$ ipython --no-banner

In [1]: import numpy as np

In [2]: from numpy import linalg as LA

In [3]: np.set_printoptions(precision=2, suppress=True, linewidth=160)

In [4]: m1 = np.load("run5.npy")

In [5]: m1
Out[5]: 
array([[  6.97,  -2.74,  15.3 ,  -3.37,  -9.92],
       [ -7.53,   4.7 , -14.84,   2.43,   9.76],
       [ -8.31,   8.25, -13.41,   0.55,   9.1 ],
       [  6.06, -17.44,  -1.29,   7.56,  -0.41],
       [ -5.88,  17.42,   1.74,  -7.68,   0.13],
       [ -3.94,  16.49,   5.83,  -8.5 ,  -2.54],
       [  5.96, -17.43,  -1.54,   7.63,  -0.25],
       [ -8.6 ,  14.43,  -8.17,  -3.54,   6.21],
       [  3.26,   6.55,  14.75,  -7.04,  -8.91],
       [ -8.72,  13.1 ,  -9.75,  -2.53,   7.12],
       [  1.62,   9.57,  13.46,  -7.9 ,  -7.88],
       [ -2.27,  14.97,   8.67,  -8.71,  -4.45],
       [ -6.89,   2.46, -15.35,   3.5 ,   9.93],
       [ -8.07,  16.24,  -5.03,  -5.2 ,   4.34],
       [  4.53, -16.88,  -4.7 ,   8.33,   1.79],
       [  6.75,  -2.02,  15.42,  -3.71,  -9.94],
       [ -8.69,  11.34, -11.39,  -1.32,   8.03],
       [  2.36, -15.06,  -8.53,   8.71,   4.36],
       [  7.58,  -4.88,  14.78,  -2.34,  -9.74],
       [  6.27,  -0.58,  15.58,  -4.34,  -9.94],
       [ -8.72,  13.19,  -9.66,  -2.59,   7.07],
       [ -5.75,  -0.84, -15.63,   4.94,   9.87],
       [ -1.96,  -9.  , -13.76,   7.75,   8.11],
       [  4.06,   4.89,  15.2 ,  -6.48,  -9.31],
       [  8.46,  -9.15,  12.9 ,  -0.03,  -8.84]])

In [6]: U, sv, vt = LA.svd(m1)

In [7]: V = vt[:(sv > 1e-8).sum()]

In [8]: rng = np.random.default_rng(29)

In [9]: vec = m1[0] + -3 * m1[18] + rng.integers(2) * np.eye(5)[1]

In [10]: vec
Out[10]: array([-15.76,  12.9 , -29.04,   3.64,  19.29])

In [11]: round(float(LA.norm(vec - V.T @ V @ vec)), 2)
Out[11]: 0.49

In [12]: V.T @ V
Out[12]: 
array([[ 0.19, -0.27,  0.22,  0.05, -0.16],
       [-0.27,  0.76,  0.03, -0.32,  0.03],
       [ 0.22,  0.03,  0.61, -0.19, -0.39],
       [ 0.05, -0.32, -0.19,  0.19,  0.1 ],
       [-0.16,  0.03, -0.39,  0.1 ,  0.25]])

In [13]: LA.matrix_rank(np.vstack([m1, vec]))
Out[13]: np.int64(3)

In [14]: labels = m1[:, 3] > np.median(m1[:, 3])

In [15]: r0 = m1[labels].mean(axis=0) - m1[~labels].mean(axis=0)

In [16]: ((m1 - m1.mean(axis=0)) @ r0 > 0).astype(int)
Out[16]: array([0, 1, 1, 1, 0, 0, 1, 0, 0, 0, 0, 0, 1, 0, 1, 0, 1, 1, 0, 0, 0, 1, 1, 0, 0])

In [17]: np.unique(m1.round(6), axis=0).shape
Out[17]: (25, 5)

In [18]: m1 @ LA.pinv(m1) @ m1
Out[18]: 
array([[  6.97,  -2.74,  15.3 ,  -3.37,  -9.92],
       [ -7.53,   4.7 , -14.84,   2.43,   9.76],
       [ -8.31,   8.25, -13.41,   0.55,   9.1 ],
       [  6.06, -17.44,  -1.29,   7.56,  -0.41],
       [ -5.88,  17.42,   1.74,  -7.68,   0.13],
       [ -3.94,  16.49,   5.83,  -8.5 ,  -2.54],
       [  5.96, -17.43,  -1.54,   7.63,  -0.25],
       [ -8.6 ,  14.43,  -8.17,  -3.54,   6.21],
       [  3.26,   6.55,  14.75,  -7.04,  -8.91],
       [ -8.72,  13.1 ,  -9.75,  -2.53,   7.12],
       [  1.62,   9.57,  13.46,  -7.9 ,  -7.88],
       [ -2.27,  14.97,   8.67,  -8.71,  -4.45],
       [ -6.89,   2.46, -15.35,   3.5 ,   9.93],
       [ -8.07,  16.24,  -5.03,  -5.2 ,   4.34],
       [  4.53, -16.88,  -4.7 ,   8.33,   1.79],
       [  6.75,  -2.02,  15.42,  -3.71,  -9.94],
       [ -8.69,  11.34, -11.39,  -1.32,   8.03],
       [  2.36, -15.06,  -8.53,   8.71,   4.36],
       [  7.58,  -4.88,  14.78,  -2.34,  -9.74],
       [  6.27,  -0.58,  15.58,  -4.34,  -9.94],
       [ -8.72,  13.19,  -9.66,  -2.59,   7.07],
       [ -5.75,  -0.84, -15.63,   4.94,   9.87],
       [ -1.96,  -9.  , -13.76,   7.75,   8.11],
       [  4.06,   4.89,  15.2 ,  -6.48,  -9.31],
       [  8.46,  -9.15,  12.9 ,  -0.03,  -8.84]])

In [19]: round(np.trace(LA.pinv(m1) @ m1), 2)
Out[19]: np.float64(2.0)

In [20]: d = LA.norm(m1[:, None] - m1[None], axis=-1)

In [21]: LA.matrix_rank(d ** 2)
Out[21]: np.int64(3)

In [22]: d[13].round(6).argsort(kind="stable")[:4]
Out[22]: array([13,  7, 20,  9])

In [23]: d.shape
Out[23]: (25, 25)

In [24]: np.unravel_index(d.round(6).argmax(), d.shape)
Out[24]: (np.int64(11), np.int64(17))

In [25]: C2 = np.cov(m1, rowvar=False)

In [26]: np.polyfit(m1[:, 0], m1[:, 2], 1)
Out[26]: array([1.37, 1.2 ])

In [27]: np.argsort(-m1.std(axis=0).round(6), kind="stable")
Out[27]: array([2, 1, 4, 0, 3])

In [28]: np.argwhere(np.triu(np.abs(np.corrcoef(m1.T)) > 0.8, 1))
Out[28]: 
array([[0, 4],
       [2, 4]])

In [29]: np.median(m1, axis=0)
Out[29]: array([-1.96,  4.7 , -1.54, -2.53,  0.13])

In [30]: np.round(LA.eigvalsh(C2)[::-1], 2) + 0
Out[30]: array([238.92, 170.48,   0.  ,   0.  ,   0.  ])

In [31]: m1.std(axis=0)
Out[31]: array([ 6.34, 11.29, 11.7 ,  5.68,  7.5 ])

In [32]: F = np.load("m.npy")

In [33]: F
Out[33]: 
array([[ 1,  1,  1,  1, -1, -1, -1, -1],
       [ 1, -1, -1,  1, -1,  1,  1, -1],
       [ 1, -1,  1, -1, -1,  1, -1,  1]])

In [34]: round(LA.norm(F, "nuc"), 2)
Out[34]: np.float64(8.49)

In [35]: B = F / LA.norm(F, axis=1, keepdims=True)

In [36]: C2 = B @ B.T

In [37]: np.argwhere(np.triu(np.abs(C2) > 0.95, 1))
Out[37]: array([], shape=(0, 2), dtype=int64)

In [38]: C2.round(2) + 0
Out[38]: 
array([[1., 0., 0.],
       [0., 1., 0.],
       [0., 0., 1.]])

In [39]: np.degrees(np.arccos(np.clip(C2[0, 2], -1, 1)))
Out[39]: np.float64(90.0)

In [40]: B = np.array([[-3, -1],
    ...:     [9, -2],
    ...:     [-7, -8],
    ...:     [0, 1],
    ...:     [-1, -9],
    ...:     [-3, 3],
    ...:     [5, -6],
    ...:     [-2, -2]])

In [41]: LA.matrix_rank(np.vstack([F, B.T]))
Out[41]: np.int64(5)

In [42]: np.einsum("ik,kj->ij", F, B)
Out[42]: 
array([[  0,   4],
       [  0,  18],
       [-28,   8]])

In [43]: np.vstack([F, B.T]).shape
Out[43]: (5, 8)

In [44]: LA.matrix_rank(F @ B)
Out[44]: np.int64(2)

In [45]: np.einsum("ij,ij->i", F, F)
Out[45]: array([8, 8, 8])

In [46]: feats = np.loadtxt("out6.csv", delimiter=",")

In [47]: feats
Out[47]: 
array([[-8.,  0.,  0.,  0.,  3.],
       [ 0.,  3., -2.,  7.,  0.],
       [ 0., -7.,  8., -5.,  0.],
       [ 0., -4., -1., -2.,  0.],
       [-8.,  0.,  0.,  0., -5.]])

In [48]: LA.matrix_power(feats, 3)
Out[48]: 
array([[  -8.,    0.,    0.,    0.,  315.],
       [   0.,  120., -239.,   76.,    0.],
       [   0., -436.,  857., -656.,    0.],
       [   0.,   71.,   29.,   49.,    0.],
       [-840.,    0.,    0.,    0.,  307.]])

In [49]: round(LA.det(feats), 2)
Out[49]: np.float64(12672.0)

In [50]: (feats - feats.T) / 2
Out[50]: 
array([[ 0. ,  0. ,  0. ,  0. ,  5.5],
       [ 0. ,  0. ,  2.5,  5.5,  0. ],
       [ 0. , -2.5,  0. , -2. ,  0. ],
       [ 0. , -5.5,  2. ,  0. ,  0. ],
       [-5.5,  0. ,  0. ,  0. ,  0. ]])

In [51]: feats @ feats
Out[51]: 
array([[ 40.,   0.,   0.,   0., -39.],
       [  0.,  -5., -29.,  17.,   0.],
       [  0., -57.,  83., -79.,   0.],
       [  0.,   3.,   2., -19.,   0.],
       [104.,   0.,   0.,   0.,   1.]])

In [52]: np.allclose(feats @ feats.T, feats.T @ feats)
Out[52]: False

In [53]: vec = np.array([2, -3, 1, 3, -1])

In [54]: target = feats @ vec

In [55]: target
Out[55]: array([-19.,  10.,  14.,   5., -11.])

In [56]: np.round(LA.solve(feats, feats[:, 2]), 2) + 0
Out[56]: array([0., 0., 1., 0., 0.])

In [57]: LA.solve(feats, target)
Out[57]: array([ 2., -3.,  1.,  3., -1.])

In [58]: LA.solve(feats.T, feats[3])
Out[58]: array([-0.,  0.,  0.,  1., -0.])

In [59]: LA.solve(feats, target + feats[:, 3])
Out[59]: array([ 2., -3.,  1.,  4., -1.])

In [60]: np.round(LA.det(feats.T), 2)
Out[60]: np.float64(12672.0)

In [61]: np.einsum("ij,ji->", feats, feats)
Out[61]: np.float64(100.0)

In [62]: data = np.diag(np.array([2, 2, 0])) + 5 * np.eye(3, k=1) + 5 * np.eye(3, k=-1)

In [63]: data
Out[63]: 
array([[2., 5., 0.],
       [5., 2., 5.],
       [0., 5., 0.]])

In [64]: labels = rng.permutation(3)

In [65]: B = data[:, labels] * rng.choice([-1, 1], 3)

In [66]: B
Out[66]: 
array([[ 5., -0.,  2.],
       [ 2., -5.,  5.],
       [ 5., -0.,  0.]])

In [67]: U, _, vt = LA.svd(data.T @ B)

In [68]: np.round(LA.lstsq(data, B)[0], 2) + 0
Out[68]: 
array([[ 0.,  0.,  1.],
       [ 1.,  0.,  0.],
       [ 0., -1.,  0.]])

In [69]: np.round(U @ vt, 2) + 0
Out[69]: 
array([[ 0.,  0.,  1.],
       [ 1.,  0.,  0.],
       [ 0., -1.,  0.]])

In [70]: U, sv, vt = LA.svd(m1, full_matrices=False)

In [71]: np.abs(vt[0])
Out[71]: array([0.38, 0.24, 0.74, 0.12, 0.49])

In [72]: np.cumsum(sv ** 2) / np.sum(sv ** 2)
Out[72]: array([0.57, 1.  , 1.  , 1.  , 1.  ])

In [73]: np.abs(U[:, 0]).round(6).argmax()
Out[73]: np.int64(1)

In [74]: (sv > 1e-8).sum()
Out[74]: np.int64(2)

In [75]: U.shape, sv.shape, vt.shape
Out[75]: ((25, 5), (5,), (5, 5))

In [76]: sv.round(2) + 0
Out[76]: array([75.82, 65.2 ,  0.  ,  0.  ,  0.  ])

In [77]: np.round(sv / sv[0], 2) + 0
Out[77]: array([1.  , 0.86, 0.  , 0.  , 0.  ])

In [78]: np.round(U.T @ m1 @ vt.T, 2) + 0
Out[78]: 
array([[75.82,  0.  ,  0.  ,  0.  ,  0.  ],
       [ 0.  , 65.2 ,  0.  ,  0.  ,  0.  ],
       [ 0.  ,  0.  ,  0.  ,  0.  ,  0.  ],
       [ 0.  ,  0.  ,  0.  ,  0.  ,  0.  ],
       [ 0.  ,  0.  ,  0.  ,  0.  ,  0.  ]])

In [79]: O, R = LA.qr(data)

In [80]: round(abs(R[0, 0]), 2), round(float(LA.norm(data[:, 0])), 2)
Out[80]: (np.float64(5.39), 5.39)

In [81]: labels = rng.permutation(3)

In [82]: labels
Out[82]: array([2, 0, 1])

In [83]: B = data[labels][:, labels]

In [84]: np.trace(B)
Out[84]: np.float64(4.0)

In [85]: np.diag(B)
Out[85]: array([0., 2., 2.])

In [86]: arr = np.load("mat.npy")

In [87]: arr
Out[87]: 
array([[-1.,  1.,  0.,  0.,  0.,  0.,  0.],
       [ 0., -1.,  1.,  0.,  0.,  0.,  0.],
       [ 0.,  0., -1.,  1.,  0.,  0.,  0.],
       [ 0.,  0.,  0., -1.,  1.,  0.,  0.],
       [ 0.,  0.,  0.,  0., -1.,  1.,  0.],
       [ 0.,  0.,  0.,  0.,  0., -1.,  1.],
       [ 0.,  0.,  0.,  0.,  0.,  0., -1.]])

In [88]: np.sort(LA.eigvals(feats).real)
Out[88]: array([-6.5 , -6.5 , -0.45, -0.45,  9.91])

In [89]: np.flatnonzero(LA.matrix_power((feats != 0) + (feats.T != 0) + np.eye(5), 5)[3])
Out[89]: array([1, 2, 3])

In [90]: np.round(LA.norm(arr[3], 1), 2), round(LA.norm(arr[3], np.inf), 2)
Out[90]: (np.float64(2.0), np.float64(1.0))

In [91]: round(float(LA.norm(arr, "nuc")), 2)
Out[91]: 8.57

In [92]: round(float(LA.norm(arr, 2)), 2)
Out[92]: 1.96

In [93]: A = np.loadtxt("layer15.csv", delimiter=",")

In [94]: A
Out[94]: 
array([[ 0.5, -0.7,  0.2],
       [ 1.6, -0.5,  1.7],
       [ 0.7, -0.3, -0.8],
       [-0.2,  1.9, -2.3],
       [-1.6, -2.7,  0.3],
       [-0.9,  0. , -2.3],
       [-1.3,  2.2, -1.6],
       [-0.5,  0.5, -0.3],
       [-0.5,  0.5, -0.4],
       [ 0.1, -1.1, -1.1],
       [ 0.9,  1.6,  0.6],
       [ 1.1, -0.7,  1.2],
       [ 0.9, -1. , -1.6],
       [ 1. ,  1. , -1.5]])

In [95]: C2 = np.cov(A, rowvar=False)

In [96]: np.corrcoef(A.T)
Out[96]: 
array([[ 1.  , -0.01,  0.41],
       [-0.01,  1.  , -0.37],
       [ 0.41, -0.37,  1.  ]])

In [97]: np.polyfit(A[:, 0], A[:, 1], 1)
Out[97]: array([-0.02,  0.05])

In [98]: np.argwhere(np.triu(np.abs(np.corrcoef(A.T)) > 0.8, 1))
Out[98]: array([], shape=(0, 2), dtype=int64)
